% python3 -q
>>> import numpy as np
>>> np.set_printoptions(suppress=True, linewidth=120)
>>> arr = np.loadtxt("sample7.csv", delimiter=",")
>>> arr
array([[ 0.996, -0.954,  0.992,  0.653],
       [-0.159,  0.08 ,  0.   ,  0.345],
       [ 0.08 , -0.04 ,  0.   , -0.178],
       [ 0.91 , -0.716,  0.824, -0.09 ],
       [-0.149,  0.06 ,  0.129,  0.611],
       [-0.996,  0.945, -0.96 ,  0.887],
       [ 0.664, -0.38 ,  0.   , -0.947],
       [-0.264,  0.119,  0.129,  0.753],
       [ 0.994, -0.927,  0.915, -0.97 ],
       [-0.995,  0.943, -0.986, -0.414],
       [ 0.862, -0.629,  0.653, -0.598],
       [-0.168,  0.1  , -0.129,  0.01 ],
       [-0.991,  0.915, -0.949,  0.696],
       [ 0.979, -0.876,  0.96 ,  0.446],
       [ 0.898, -0.706,  0.862,  0.414],
       [-0.647,  0.38 , -0.129,  0.876],
       [-0.47 ,  0.291, -0.371,  0.03 ],
       [-0.91 ,  0.686, -0.572,  0.919],
       [ 0.864, -0.641,  0.721, -0.327],
       [ 0.721, -0.462,  0.371, -0.731],
       [ 0.896, -0.696,  0.824,  0.09 ],
       [ 0.716, -0.493,  0.653,  0.207],
       [-0.537,  0.397, -0.778, -0.926],
       [-0.984,  0.885, -0.934,  0.523]])
>>> basis = arr[[23, 4]].astype(float)
>>> for _ in range(3):
...     idx = np.linalg.norm(arr[:, None] - basis, axis=-1).argmin(axis=1)
...     basis = np.array([arr[idx == j].mean(axis=0) for j in range(2)])
... 
>>> idx
array([1, 1, 1, 1, 1, 0, 1, 0, 1, 0, 1, 0, 0, 1, 1, 0, 0, 0, 1, 1, 1, 1, 0, 0])
>>> np.abs(basis[1] - basis[0]).argmax()
np.int64(0)
>>> np.round(basis[1] - basis[0], 3)
array([ 1.358, -1.093,  1.132, -0.412])
>>> np.bincount(idx)
array([10, 14])
>>> Y = np.c_[arr[:, :1] @ np.array([[-6]]), np.array([1, -4, 5, -4, 1, -2, -5, -3, -2, 1, -4, -2, 3, -5, -3, -4, -1, 2, -1, 1, -3, 1, 2, 1])]
>>> Y.round(3)
array([[-5.976,  1.   ],
       [ 0.954, -4.   ],
       [-0.48 ,  5.   ],
       [-5.46 , -4.   ],
       [ 0.894,  1.   ],
       [ 5.976, -2.   ],
       [-3.984, -5.   ],
       [ 1.584, -3.   ],
       [-5.964, -2.   ],
       [ 5.97 ,  1.   ],
       [-5.172, -4.   ],
       [ 1.008, -2.   ],
       [ 5.946,  3.   ],
       [-5.874, -5.   ],
       [-5.388, -3.   ],
       [ 3.882, -4.   ],
       [ 2.82 , -1.   ],
       [ 5.46 ,  2.   ],
       [-5.184, -1.   ],
       [-4.326,  1.   ],
       [-5.376, -3.   ],
       [-4.296,  1.   ],
       [ 3.222,  2.   ],
       [ 5.904,  1.   ]])
>>> np.round(np.linalg.norm(Y - arr @ np.linalg.lstsq(arr, Y)[0], axis=0), 3) + 0
array([ 0.   , 12.702])
>>> np.linalg.matrix_rank(np.c_[arr, Y])
np.int64(5)
